$ python -q
>>> import numpy as np
>>> np.set_printoptions(precision=2, suppress=True, linewidth=160)
>>> Y = np.array([[2.7, 0.6], [0.3, 1.0], [-1.7, -0.5], [0.0, -1.6]])
>>> cent = np.array([[0.6, -0.1, -1.0, 0.9], [-1.5, 0.4, 0.6, 0.9]])
>>> E = Y @ cent
>>> E
array([[ 0.72, -0.03, -2.34,  2.97],
       [-1.32,  0.37,  0.3 ,  1.17],
       [-0.27, -0.03,  1.4 , -1.98],
       [ 2.4 , -0.64, -0.96, -1.44]])
>>> E @ np.linalg.pinv(E) @ E
array([[ 0.72, -0.03, -2.34,  2.97],
       [-1.32,  0.37,  0.3 ,  1.17],
       [-0.27, -0.03,  1.4 , -1.98],
       [ 2.4 , -0.64, -0.96, -1.44]])
>>> print(round(float(np.trace(np.linalg.pinv(E) @ E)), 2))
2.0
>>> np.abs(np.diag(np.linalg.qr(E)[1])) > 1e-9
array([ True,  True, False, False])
>>> left, sigma, vt = np.linalg.svd(E)
>>> np.argmax(sigma[:-1] / (sigma[1:] + 1e-6)) + 1
np.int64(2)
>>> Y = left[:, :2] @ np.diag(sigma[:2]) @ vt[:2]
>>> np.linalg.matrix_rank(Y)
np.int64(2)
>>> np.round(np.linalg.norm(E - Y, 2), 2), round(float(sigma[2]), 2)
(np.float64(0.0), 0.0)
>>> vec = np.array([-5, -2, 4, 5])
>>> a = np.maximum(E @ vec, 0)
>>> print(np.maximum(E @ vec, 0) - np.maximum(-E @ vec, 0))
[  1.95  12.91  -2.89 -21.76]
>>> print(E.T @ a)
[-15.64   4.72  -0.69  20.9 ]
>>> Y = np.array([[0, 3, 0, -2], [-2, 1, 2, -1]])
>>> F = Y.T @ Y
>>> F
array([[ 4, -2, -4,  2],
       [-2, 10,  2, -7],
       [-4,  2,  4, -2],
       [ 2, -7, -2,  5]])
>>> vec = np.array([3, 0, 1, 1])
>>> print(F @ np.eye(4)[0])
[ 4. -2. -4.  2.]
>>> np.sign((F @ vec).round(6))
array([ 1, -1, -1,  1])
>>> np.round(np.sort(np.abs(np.linalg.eigvals(F))), 2) + 0
array([ 0.  ,  0.  ,  6.28, 16.72])
>>> assert F == F.T
Traceback (most recent call last):
  File "<python-input-25>", line 1, in <module>
    assert F == F.T
           ^^^^^^^^
ValueError: The truth value of an array with more than one element is ambiguous. Use a.any() or a.all()
>>> np.allclose(F @ F.T, F.T @ F)
True
>>> np.allclose(F, F.T)
True
>>> np.round(np.abs(np.linalg.eigvals(F)).max(), 2)
np.float64(16.72)
>>> print((F + F.T) / 2)
[[ 4. -2. -4.  2.]
 [-2. 10.  2. -7.]
 [-4.  2.  4. -2.]
 [ 2. -7. -2.  5.]]
>>> np.linalg.matrix_power(F, 3)
array([[  500,  -940,  -500,   710],
       [ -940,  2561,   940, -1864],
       [ -500,   940,   500,  -710],
       [  710, -1864,  -710,  1361]])
>>> left, sigma, vt = np.linalg.svd(F)
>>> vecs = vt[:(sigma > 1e-8).sum()]
>>> rng = np.random.default_rng(156)
>>> vec = F[3] + -3 * F[1] + rng.integers(2) * np.eye(4)[1]
>>> print(vec)
[  8. -36.  -8.  26.]
>>> print(np.allclose(vecs.T @ vecs @ vec, vec))
False
>>> np.diag(vecs.T @ vecs)
array([0.5 , 0.7 , 0.5 , 0.31])
>>> ang = np.radians(72)
>>> R = np.eye(4)
>>> R[1, 1] = R[2, 2] = np.cos(ang)
>>> R[1, 2], R[2, 1] = -np.sin(ang), np.sin(ang)
>>> print(R)
[[ 1.    0.    0.    0.  ]
 [ 0.    0.31 -0.95  0.  ]
 [ 0.    0.95  0.31  0.  ]
 [ 0.    0.    0.    1.  ]]
>>> Y = F @ R.T
>>> np.round(np.linalg.svd(F, compute_uv=False), 2) + 0, np.round(np.linalg.svd(Y, compute_uv=False), 2) + 0
(array([16.72,  6.28,  0.  ,  0.  ]), array([16.72,  6.28,  0.  ,  0.  ]))
>>> print(Y)
[[ 4.    3.19 -3.14  2.  ]
 [-2.    1.19 10.13 -7.  ]
 [-4.   -3.19  3.14 -2.  ]
 [ 2.   -0.26 -7.28  5.  ]]
>>> def softmax(z):
...     e = np.exp(z - z.max(axis=-1, keepdims=True))
...     return e / e.sum(axis=-1, keepdims=True)
... 
>>> np.round(softmax(Y[2]), 2) + 0
array([0.  , 0.  , 0.99, 0.01])
>>> softmax(Y).sum(axis=1)
array([1., 1., 1., 1.])
>>> np.round(softmax(Y[2] + 3), 2) + 0
array([0.  , 0.  , 0.99, 0.01])
>>> np.round(softmax(10 * Y[2]), 2) + 0
array([0., 0., 1., 0.])
>>> scores = Y @ Y.T / np.sqrt(4)
>>> np.round(softmax(scores), 2) + 0
array([[0.5 , 0.  , 0.  , 0.5 ],
       [0.  , 1.  , 0.  , 0.  ],
       [0.  , 0.99, 0.01, 0.  ],
       [0.  , 0.  , 0.  , 1.  ]])
>>> softmax(scores).round(6).argmax(axis=1)
array([0, 1, 1, 3])
>>> np.round(softmax(scores + np.triu(np.full(scores.shape, -np.inf), 1)), 2) + 0
array([[1.  , 0.  , 0.  , 0.  ],
       [0.  , 1.  , 0.  , 0.  ],
       [0.  , 0.99, 0.01, 0.  ],
       [0.  , 0.  , 0.  , 1.  ]])
>>> M = np.load("out14.npy")
>>> print(M)
[[-0.46 -2.93  0.48]
 [-2.38  0.13 -1.82]
 [ 0.19 -0.59 -2.93]
 [ 0.92  2.83 -0.36]
 [ 0.86  2.85 -0.35]
 [-1.2  -2.34 -1.44]
 [-0.89  2.14 -1.9 ]
 [-2.4   1.78  0.24]
 [-1.6   2.01 -1.54]
 [-0.41  2.28  1.9 ]
 [-2.52 -0.15 -1.62]
 [ 1.35  2.65 -0.4 ]
 [-2.9   0.77  0.14]
 [-2.01  1.32 -1.8 ]
 [ 1.38  2.17  1.54]
 [-1.87 -1.14  2.05]
 [ 1.15  2.15 -1.75]
 [ 1.    2.62  1.07]
 [ 1.65  1.07 -2.27]
 [-0.15 -0.39  2.97]
 [-2.88  0.02 -0.84]
 [-0.94 -1.24  2.56]
 [-1.52  0.5  -2.53]
 [-2.88  0.71  0.44]
 [-2.53 -1.39 -0.82]
 [ 0.9   1.46  2.46]
 [-0.78 -1.75  2.31]]
>>> cent = M[[10, 20]].astype(float)
>>> for _ in range(3):
...     labels = np.linalg.norm(M[:, None] - cent, axis=-1).argmin(axis=1)
...     cent = np.array([M[labels == j].mean(axis=0) for j in range(2)])
... 
>>> print(labels)
[1 0 0 0 0 0 0 1 0 1 0 0 1 0 1 1 0 1 0 1 1 1 0 1 1 1 1]
>>> np.bincount(labels)
array([13, 14])
>>> print(cent[1] - cent[0])
[-0.6  -0.91  2.77]
>>> W = np.array([[2, 1, 4], [0, 4, 5], [5, 5, 2]])
>>> b = np.array([-3, -3, 2])
>>> H = np.maximum(M @ W + b, 0)
>>> (H > 0).mean(axis=0)
array([0.3 , 0.44, 0.48])
>>> (H > 0).astype(int)
array([[0, 0, 0],
       [0, 0, 0],
       [0, 0, 0],
       [0, 1, 1],
       [0, 1, 1],
       [0, 0, 0],
       [0, 0, 1],
       [0, 1, 1],
       [0, 0, 1],
       [1, 1, 1],
       [0, 0, 0],
       [0, 1, 1],
       [0, 0, 0],
       [0, 0, 0],
       [1, 1, 1],
       [1, 1, 0],
       [0, 0, 1],
       [1, 1, 1],
       [0, 0, 1],
       [1, 1, 1],
       [0, 0, 0],
       [1, 1, 0],
       [0, 0, 0],
       [0, 0, 0],
       [0, 0, 0],
       [1, 1, 1],
       [1, 1, 0]])
>>> cent = np.array([[1, 2, -2], [1, -1, 2], [-1, -1, -2]])
>>> W @ cent
array([[ -1,  -1, -10],
       [ -1,  -9,  -2],
       [  8,   3,  -4]])
>>> feats = np.loadtxt("dump.csv", delimiter=",")
>>> feats
array([[-19.35,   0.54,  42.16],
       [-20.73,   0.87,  40.77],
       [-18.45,  -1.37,  40.4 ],
       [-19.28,   1.5 ,  39.85],
       [-19.22,  -0.01,  40.54],
       [-20.39,  -0.77,  40.41],
       [-21.17,   0.  ,  39.69],
       [-19.79,   0.58,  39.48],
       [-19.42,   1.2 ,  38.78],
       [-19.99,  -0.68,  39.5 ],
       [-20.9 ,   1.77,  41.44],
       [-18.81,  -0.45,  39.46],
       [-18.98,   0.12,  39.57],
       [-19.17,   0.65,  39.17],
       [-20.8 ,   0.99,  38.69],
       [-18.14,  -0.42,  39.2 ],
       [-19.46,  -1.7 ,  39.69],
       [-20.47,   0.98,  40.96],
       [-19.8 ,   0.74,  40.05],
       [-20.54,   0.69,  40.44],
       [-20.68,  -0.81,  39.96]])
>>> Ac = (feats - feats.mean(axis=0)) / feats.std(axis=0)
>>> Ac.std(axis=0)
array([1., 1., 1.])
>>> b = np.linalg.lstsq(np.delete(Ac, 0, axis=1), Ac[:, 0])[0]
>>> np.abs(b).argmax()
np.int64(0)
>>> np.round(1 - np.var(Ac[:, 0] - np.delete(Ac, 0, axis=1) @ b), 2)
np.float64(0.14)
>>> b
array([-0.3 , -0.17])
>>> labels = feats[:, 2] > np.median(feats[:, 2])
>>> r0 = feats[labels].mean(axis=0) - feats[~labels].mean(axis=0)
>>> ((feats - feats.mean(axis=0)) @ r0 > 0).astype(int)
array([1, 1, 0, 0, 1, 1, 1, 0, 0, 0, 1, 0, 0, 0, 0, 0, 0, 1, 1, 1, 1])
>>> print(np.argsort(-np.abs(r0).round(6), kind="stable"))
[2 0 1]
>>> round((((feats - feats.mean(axis=0)) @ r0 > 0) == labels).mean(), 2)
np.float64(0.9)
>>> round(np.log10(np.linalg.cond(feats)))
2
>>> print(np.abs(np.linalg.svd(feats)[2][-1]))
[0.8  0.46 0.39]
>>> np.linalg.matrix_rank(feats, rtol=0.1)
np.int64(1)
>>> np.linalg.cond(feats) > 100
np.False_
>>> [round(float(x), 2) for x in np.linalg.svd(feats, compute_uv=False)[:3]]
[204.59, 4.4, 3.22]
>>> np.argsort(-np.linalg.norm(feats, axis=0).round(6), kind="stable")[:3]
array([2, 0, 1])
